$ ipython --no-banner

In [1]: import numpy as np

In [2]: import numpy.linalg as la

In [3]: np.set_printoptions(suppress=True, linewidth=120)

In [4]: def tidy(a):
   ...:     return np.round(a, 2) + 0
   ...: 

In [5]: K = np.loadtxt("sample17.csv", delimiter=",")

In [6]: print(K)
[[3. 4. 0. 0. 0. 0. 0. 0. 0.]
 [4. 2. 4. 0. 0. 0. 0. 0. 0.]
 [0. 4. 3. 4. 0. 0. 0. 0. 0.]
 [0. 0. 4. 1. 4. 0. 0. 0. 0.]
 [0. 0. 0. 4. 1. 4. 0. 0. 0.]
 [0. 0. 0. 0. 4. 3. 4. 0. 0.]
 [0. 0. 0. 0. 0. 4. 0. 4. 0.]
 [0. 0. 0. 0. 0. 0. 4. 1. 4.]
 [0. 0. 0. 0. 0. 0. 0. 4. 3.]]

In [7]: rng = np.random.default_rng(97145)

In [8]: idx = rng.permutation(9)

In [9]: Y = K[:, idx] * rng.choice([-1, 1], 9)

In [10]: print(Y)
[[-0. -0.  0.  4.  0. -0.  0. -0. -3.]
 [-0. -0.  0.  2.  4. -0.  0. -0. -4.]
 [-0. -4.  0.  4.  3. -0.  0. -0. -0.]
 [-4. -1.  0.  0.  4. -0.  0. -0. -0.]
 [-1. -4.  0.  0.  0. -0.  0. -4. -0.]
 [-4. -0.  4.  0.  0. -0.  0. -3. -0.]
 [-0. -0.  0.  0.  0. -0.  4. -4. -0.]
 [-0. -0.  4.  0.  0. -4.  1. -0. -0.]
 [-0. -0.  0.  0.  0. -3.  4. -0. -0.]]

In [11]: U, _, Vh = la.svd(K.T @ Y)

In [12]: print(idx)
[4 3 6 1 2 8 7 5 0]

In [13]: print(tidy(U @ Vh))
[[ 0.  0.  0.  0.  0.  0.  0.  0. -1.]
 [ 0.  0.  0.  1.  0.  0.  0.  0.  0.]
 [ 0.  0.  0.  0.  1.  0.  0.  0.  0.]
 [ 0. -1.  0.  0.  0.  0.  0.  0.  0.]
 [-1.  0.  0.  0.  0.  0.  0.  0.  0.]
 [ 0.  0.  0.  0.  0.  0.  0. -1.  0.]
 [ 0.  0.  1.  0.  0.  0.  0.  0.  0.]
 [ 0.  0.  0.  0.  0.  0.  1.  0.  0.]
 [ 0.  0.  0.  0.  0. -1.  0.  0.  0.]]

In [14]: print(tidy(la.lstsq(K, Y)[0]))
[[ 0.  0.  0.  0.  0.  0.  0.  0. -1.]
 [ 0.  0.  0.  1.  0.  0.  0.  0.  0.]
 [ 0.  0.  0.  0.  1.  0.  0.  0.  0.]
 [ 0. -1.  0.  0.  0.  0.  0.  0.  0.]
 [-1.  0.  0.  0.  0.  0.  0.  0.  0.]
 [ 0.  0.  0.  0.  0.  0.  0. -1.  0.]
 [ 0.  0.  1.  0.  0.  0.  0.  0.  0.]
 [ 0.  0.  0.  0.  0.  0.  1.  0.  0.]
 [ 0.  0.  0.  0.  0. -1.  0.  0.  0.]]
